$ python3 -q
>>> import numpy as np
>>> from numpy import linalg as LA
>>> np.set_printoptions(suppress=True, linewidth=160)
>>> def rd(a):
...     return np.round(a, 2) + 0
... 
>>> K = np.loadtxt("run8.csv", delimiter=",")
>>> rd(K)
array([[ 2.93,  1.07,  0.86],
       [ 3.59,  0.41,  2.17],
       [ 3.49,  0.51,  1.99],
       [ 3.57,  0.43,  2.14],
       [ 1.2 ,  2.8 , -2.6 ],
       [ 3.  ,  1.  ,  1.  ],
       [ 3.01,  0.99,  1.01],
       [ 1.51,  2.49, -1.98],
       [ 3.09,  0.91,  1.18],
       [ 4.62, -0.62,  4.23],
       [ 3.69,  0.31,  2.38],
       [ 1.74,  2.26, -1.51],
       [ 3.12,  0.88,  1.25],
       [ 3.21,  0.79,  1.43],
       [ 2.16,  1.84, -0.68],
       [ 3.1 ,  0.9 ,  1.21],
       [ 4.23, -0.23,  3.45],
       [ 3.1 ,  0.9 ,  1.2 ],
       [ 1.24,  2.76, -2.52],
       [ 2.2 ,  1.8 , -0.59],
       [ 3.34,  0.66,  1.68],
       [ 3.02,  0.98,  1.04],
       [ 1.5 ,  2.5 , -2.  ]])
>>> basis = K[[6, 19]].astype(float)
>>> for _ in range(5):
...     lab = LA.norm(K[:, None] - basis, axis=-1).argmin(axis=1)
...     basis = np.array([K[lab == j].mean(axis=0) for j in range(2)])
... 
>>> lab
array([0, 0, 0, 0, 1, 0, 0, 1, 0, 0, 0, 1, 0, 0, 1, 0, 0, 0, 1, 1, 0, 0, 1])
>>> np.abs(basis[1] - basis[0]).argmax()
np.int64(2)
>>> U, sigma, VT = LA.svd(K)
>>> rd(sigma)
array([16.08,  9.18,  0.  ])
>>> out = U[:, :2] @ np.diag(sigma[:2]) @ VT[:2]
>>> rd(np.abs(K - out).max())
np.float64(0.0)
>>> LA.matrix_rank(K, rtol=0.05)
np.int64(2)
>>> rd(LA.norm(K - out, 2)), rd(sigma[2])
(np.float64(0.0), np.float64(0.0))
>>> rd(LA.norm(K - out) / LA.norm(K))
np.float64(0.0)
>>> rd(out)
array([[ 2.93,  1.07,  0.86],
       [ 3.59,  0.41,  2.17],
       [ 3.49,  0.51,  1.99],
       [ 3.57,  0.43,  2.14],
       [ 1.2 ,  2.8 , -2.6 ],
       [ 3.  ,  1.  ,  1.  ],
       [ 3.01,  0.99,  1.01],
       [ 1.51,  2.49, -1.98],
       [ 3.09,  0.91,  1.18],
       [ 4.62, -0.62,  4.23],
       [ 3.69,  0.31,  2.38],
       [ 1.74,  2.26, -1.51],
       [ 3.12,  0.88,  1.25],
       [ 3.21,  0.79,  1.43],
       [ 2.16,  1.84, -0.68],
       [ 3.1 ,  0.9 ,  1.21],
       [ 4.23, -0.23,  3.45],
       [ 3.1 ,  0.9 ,  1.2 ],
       [ 1.24,  2.76, -2.52],
       [ 2.2 ,  1.8 , -0.59],
       [ 3.34,  0.66,  1.68],
       [ 3.02,  0.98,  1.04],
       [ 1.5 ,  2.5 , -2.  ]])
>>> LA.matrix_rank(out)
np.int64(2)
>>> x0 = np.array([2, 0, 1])
>>> np.sign((out @ x0).round(6))
array([ 1.,  1.,  1.,  1., -1.,  1.,  1.,  1.,  1.,  1.,  1.,  1.,  1.,  1.,  1.,  1.,  1.,  1., -1.,  1.,  1.,  1.,  1.])
>>> arr = np.load("dump.npy")
>>> arr
array([[-3.88, -0.76,  2.11],
       [-0.76, -0.22, -0.72],
       [ 2.11, -0.72, -0.9 ]])
>>> x0 = np.array([-7, -8, -2])
>>> y = arr @ x0
>>> b, lr = np.zeros(3), 1 / LA.norm(arr, 2) ** 2
>>> for i in range(30):
...     b -= lr * arr.T @ (arr @ b - y)
...     if i % 5 == 0: print(i, round(LA.norm(arr @ b - y), 2))
... 
0 8.72
5 7.09
10 5.77
15 4.69
20 3.81
25 3.1
>>> rd(LA.cond(arr))
np.float64(4.98)
>>> out = arr / np.sqrt((arr ** 2).mean(axis=1, keepdims=True))
>>> LA.matrix_rank(arr - arr.mean(axis=1, keepdims=True))
np.int64(2)
>>> rd(out[0])
array([-1.5 , -0.29,  0.82])
>>> LA.matrix_rank(out) == LA.matrix_rank(arr)
np.True_
>>> (arr + arr.T) / 2
array([[-3.88, -0.76,  2.11],
       [-0.76, -0.22, -0.72],
       [ 2.11, -0.72, -0.9 ]])
>>> rd(np.sort(np.abs(LA.eigvals(arr))))
array([1.  , 1.01, 5.  ])
>>> LA.determinant(arr)
Traceback (most recent call last):
  File "<python-input-34>", line 1, in <module>
    LA.determinant(arr)
    ^^^^^^^^^^^^^^
AttributeError: module 'numpy.linalg' has no attribute 'determinant'
>>> rng = np.random.default_rng(86)
>>> lab = rng.permutation(3)
>>> out = arr[:, lab] * rng.choice([-1, 1], 3)
>>> out
array([[ 0.76, -2.11, -3.88],
       [ 0.22,  0.72, -0.76],
       [ 0.72,  0.9 ,  2.11]])
>>> U, _, VT = LA.svd(arr.T @ out)
>>> rd(U @ VT)
array([[ 0.,  0.,  1.],
       [-1.,  0.,  0.],
       [ 0., -1.,  0.]])
>>> lab
array([1, 2, 0])
>>> data = np.eye(4, dtype=int)[rng.permutation(4)] * np.array([1, 2, 2, 1])
>>> data
array([[0, 0, 2, 0],
       [0, 2, 0, 0],
       [0, 0, 0, 1],
       [1, 0, 0, 0]])
>>> # 2 groups of indices that never mix
>>> data @ data
array([[0, 0, 0, 2],
       [0, 4, 0, 0],
       [1, 0, 0, 0],
       [0, 0, 2, 0]])
>>> (LA.matrix_power((data != 0) + (data.T != 0) + np.eye(4), 4) > 0).astype(int)
array([[1, 0, 1, 1],
       [0, 1, 0, 0],
       [1, 0, 1, 1],
       [1, 0, 1, 1]])
>>> rd(LA.det(data))
np.float64(4.0)
>>> rd(np.sort(LA.eigvals(data).real))
array([-0.63, -0.63,  1.26,  2.  ])
>>> rd(LA.norm(data) ** 2 / LA.norm(data, 2) ** 2)
np.float64(2.5)
>>> rd(LA.norm(data, "nuc"))
np.float64(6.0)
>>> rd(LA.norm(data, axis=0))
array([1., 2., 2., 1.])
>>> F = np.load("sample12.npy")
>>> F
array([[-3.,  1.,  0.,  0.],
       [ 0., -3.,  1.,  0.],
       [ 0.,  0., -3.,  1.],
       [ 0.,  0.,  0., -3.]])
>>> rd(LA.matrix_power(F - np.diag(np.diag(F)), 4))
array([[0., 0., 0., 0.],
       [0., 0., 0., 0.],
       [0., 0., 0., 0.],
       [0., 0., 0., 0.]])
>>> F @ F
array([[ 9., -6.,  1.,  0.],
       [ 0.,  9., -6.,  1.],
       [ 0.,  0.,  9., -6.],
       [ 0.,  0.,  0.,  9.]])
>>> x0 = np.array([-5, -4, 3, -2])
>>> y = F @ x0
>>> y
array([ 11.,  15., -11.,   6.])
>>> rd(LA.solve(F, F[:, 0]))
array([1., 0., 0., 0.])
>>> rd(LA.solve(F, y + F[:, 2]))
array([-5., -4.,  4., -2.])
>>> rd(LA.solve(F, -3 * y))
array([15., 12., -9.,  6.])
>>> rd(LA.solve(F, y))
array([-5., -4.,  3., -2.])
>>> np.poly(F)
array([  1.,  12.,  54., 108.,  81.])
>>> np.kron(np.eye(2, dtype=int), F)
array([[-3.,  1.,  0.,  0., -0.,  0.,  0.,  0.],
       [ 0., -3.,  1.,  0.,  0., -0.,  0.,  0.],
       [ 0.,  0., -3.,  1.,  0.,  0., -0.,  0.],
       [ 0.,  0.,  0., -3.,  0.,  0.,  0., -0.],
       [-0.,  0.,  0.,  0., -3.,  1.,  0.,  0.],
       [ 0., -0.,  0.,  0.,  0., -3.,  1.,  0.],
       [ 0.,  0., -0.,  0.,  0.,  0., -3.,  1.],
       [ 0.,  0.,  0., -0.,  0.,  0.,  0., -3.]])
>>> np.einsum("ii->", F)
np.float64(-12.0)
>>> rd(LA.eigvals(F))
array([-3., -3., -3., -3.])
>>> mat = np.load("layer12.npy")
>>> mat
array([[ -2,   4,  -5,  10],
       [ -6,   0, -15,   0],
       [ -4,   8,  -3,   6],
       [-12,   0,  -9,   0]])
>>> lab = rng.permutation(4)
>>> lab
array([2, 0, 3, 1])
>>> out = mat[lab][:, lab]
>>> out
array([[ -3,  -4,   6,   8],
       [ -5,  -2,  10,   4],
       [ -9, -12,   0,   0],
       [-15,  -6,   0,   0]])
>>> rd(np.sort(np.abs(LA.eigvals(out))))
array([ 4.9 ,  4.9 , 17.15, 17.15])
>>> rd(LA.eigvals(out).sum().real)
np.float64(-5.0)
>>> rd(LA.eigvals(out))
array([-3.5+16.79j, -3.5-16.79j,  1.  +4.8j ,  1.  -4.8j ])
>>> rd(np.poly(out))
array([   1.,    5.,  304., -420., 7056.])
>>> np.einsum("ij,ji->", out, out)
np.int64(-583)
>>> np.kron(np.eye(2, dtype=int), out)
array([[ -3,  -4,   6,   8,   0,   0,   0,   0],
       [ -5,  -2,  10,   4,   0,   0,   0,   0],
       [ -9, -12,   0,   0,   0,   0,   0,   0],
       [-15,  -6,   0,   0,   0,   0,   0,   0],
       [  0,   0,   0,   0,  -3,  -4,   6,   8],
       [  0,   0,   0,   0,  -5,  -2,  10,   4],
       [  0,   0,   0,   0,  -9, -12,   0,   0],
       [  0,   0,   0,   0, -15,  -6,   0,   0]])
>>> np.einsum("ii->", out)
np.int64(-5)
>>> feats = np.load("a.npy")
>>> feats
array([[  8,  10,  -4,  -5],
       [  8,   8,  -4,  -4],
       [ -4,  -5,  -8, -10],
       [ -4,  -4,  -8,  -8]])
>>> x0 = np.array([2, 0, -1, -2])
>>> y = feats @ x0
>>> b, lr = np.zeros(4), 1 / LA.norm(feats, 2) ** 2
>>> for i in range(4):
...     b -= lr * feats.T @ (feats @ b - y)
...     if i % 1 == 0: print(i, round(LA.norm(feats @ b - y), 2))
... 
0 1.68
1 1.67
2 1.67
3 1.66
>>> rd(b)
array([ 0.89,  0.98, -1.43, -1.62])
>>> rd(LA.cond(feats))
np.float64(18.2)
>>> vals, evecs = LA.eig(feats)
>>> rd(np.sort(LA.eigvals(feats.T)))
array([-18.94,  -1.06,   1.06,  18.94])
>>> rd(vals)
array([ 18.94, -18.94,  -1.06,   1.06])
>>> rd(np.sort(LA.eigvals(feats @ feats)))
array([  1.11,   1.11, 358.89, 358.89])
>>> rd(np.sort(LA.eigvals(LA.inv(feats))))
array([-0.95, -0.05,  0.05,  0.95])
>>> out = np.array([[3, 0, 3], [-2, -3, -3], [1, -3, 2], [-2, -1, -3]])
>>> LA.matrix_rank(np.vstack([feats, out.T]))
np.int64(4)
>>> LA.matrix_rank(feats @ out)
np.int64(3)
>>> np.einsum("ij,ij->i", feats, feats)
array([205, 160, 205, 160])
>>> out.T @ feats.T
array([[ 10,  12,  10,   4],
       [-13,  -8,  49,  44],
       [  1,   4,  17,   8]])
>>> feats @ out
array([[ 10, -13,   1],
       [ 12,  -8,   4],
       [ 10,  49,  17],
       [  4,  44,   8]])
>>> np.vstack([feats, out.T]).shape
(7, 4)
>>> out @ feats
Traceback (most recent call last):
  File "<python-input-100>", line 1, in <module>
    out @ feats
    ~~~~^~~~~~~
ValueError: matmul: Input operand 1 has a mismatch in its core dimension 0, with gufunc signature (n?,k),(k,m?)->(n?,m?) (size 4 is different from 3)
>>> np.einsum("ik,kj->ij", feats, out)
array([[ 10, -13,   1],
       [ 12,  -8,   4],
       [ 10,  49,  17],
       [  4,  44,   8]])
>>> E = np.load("case17.npy")
>>> E
array([[2.02, 2.  , 3.  , 1.  ],
       [0.  , 3.02, 0.  , 2.  ],
       [2.  , 3.  , 3.02, 2.  ],
       [2.  , 2.  , 3.  , 1.02]])
>>> out = E / LA.norm(E, axis=1, keepdims=True)
>>> G = out @ out.T
>>> np.argwhere(np.triu(np.abs(G) > 0.95, 1))
array([[0, 2],
       [0, 3],
       [2, 3]])
>>> M = np.loadtxt("mat.csv", delimiter=",")
>>> M
array([[ 1.,  0.,  0.],
       [ 0.,  1.,  0.],
       [-2., -1.,  1.]])
>>> hat = np.triu(np.array([[4, -5, 3], [-2, -3, 3], [4, 5, -1]]), 1) + np.eye(3)
>>> out = hat @ M @ LA.inv(hat)
>>> rd(LA.det(out))
np.float64(1.0)
>>> rd(np.poly(out))
array([ 1., -3.,  3., -1.])
>>> out
array([[ -5., -33., 117.],
       [ -6., -32., 117.],
       [ -2., -11.,  40.]])
>>> np.argsort(-LA.norm(out, axis=0).round(6), kind="stable")[:3]
array([2, 1, 0])
>>> q = M.astype(float).copy()
>>> for j in range(3):
...     q[:, j] -= q[:, :j] @ (q[:, :j].T @ q[:, j])
...     q[:, j] /= LA.norm(q[:, j])
... 
>>> rd(q)
array([[ 0.45, -0.37,  0.82],
       [ 0.  ,  0.91,  0.41],
       [-0.89, -0.18,  0.41]])
>>> rd(q.T @ M)
array([[ 2.24,  0.89, -0.89],
       [ 0.  ,  1.1 , -0.18],
       [ 0.  ,  0.  ,  0.41]])
>>> U, sigma, VT = LA.svd(M, full_matrices=False)
>>> np.abs(U[:, 0]).round(6).argmax()
np.int64(2)
>>> rd(sigma)
array([2.62, 1.  , 0.38])
>>> rd(sigma / sigma[0])
array([1.  , 0.38, 0.15])
>>> rd(U.T @ U)
array([[1., 0., 0.],
       [0., 1., 0.],
       [0., 0., 1.]])
>>> rd(np.cumsum(sigma ** 2) / np.sum(sigma ** 2))
array([0.86, 0.98, 1.  ])
>>> np.prod(np.diag(M)), rd(LA.det(M))
(np.float64(1.0), np.float64(1.0))
>>> rd(np.sort(LA.eigvals(M)))
array([1., 1., 1.])
